$ ipython --no-banner

In [1]: import numpy as np

In [2]: from numpy import linalg as LA

In [3]: np.set_printoptions(precision=1, suppress=True, linewidth=160, legacy="1.25")

In [4]: X = np.load("layer3.npy")

In [5]: X
Out[5]: 
array([[-10.6,  -4.2,  11.7],
       [ -1.5, -16.6,  -1.6],
       [ -0.3,  -9.3,   2.9],
       [ -1.1, -14.9,  -1.1],
       [ -2.6, -15.4,  -2.9],
       [ -1.6, -15.1,  -2.1],
       [ -0.8, -15.1,  -3.2],
       [ -0.6, -16.4,  -2.7],
       [  2. ,  -8.4,   2.4],
       [ -0.8, -15.6,  -1.1],
       [ -8.5,  -4.4,   9.7],
       [  2.3,  -8.8,   1.7],
       [ -9.8,  -3.7,   9.8]])

In [6]: G = np.cov(X, rowvar=False)

In [7]: np.argwhere(np.triu(np.abs(np.corrcoef(X.T)) > 0.8, 1))
Out[7]: array([[1, 2]])

In [8]: X.std(axis=0)
Out[8]: array([4.1, 4.8, 5.1])

In [9]: G
Out[9]: 
array([[ 18. , -13.5, -17.8],
       [-13.5,  25.5,  25.5],
       [-17.8,  25.5,  28.1]])

In [10]: vec = np.array([6, 8, -8])

In [11]: target = X @ vec

In [12]: target
Out[12]: array([-190.8, -129. ,  -99.4, -117. , -115.6, -113.6, -100. , -113.2,  -74.4, -120.8, -163.8,  -70.2, -166.8])

In [13]: LA.solve(X.T @ X, X.T @ target)
Out[13]: array([ 6.,  8., -8.])

In [14]: np.round(LA.pinv(X) @ X, 1) + 0
Out[14]: 
array([[1., 0., 0.],
       [0., 1., 0.],
       [0., 0., 1.]])

In [15]: rng = np.random.default_rng(3300)

In [16]: target = target + 0.1 * rng.normal(size=13)

In [17]: target
Out[17]: array([-190.8, -129. ,  -99.5, -117. , -115.8, -113.6, -100. , -113.2,  -74.2, -120.7, -163.8,  -70.2, -166.7])

In [18]: coef, *_ = LA.lstsq(X, target)

In [19]: round(float(LA.norm(target - X @ coef)), 1)
Out[19]: 0.3

In [20]: np.round(X.T @ (target - X @ coef), 1) + 0
Out[20]: array([0., 0., 0.])
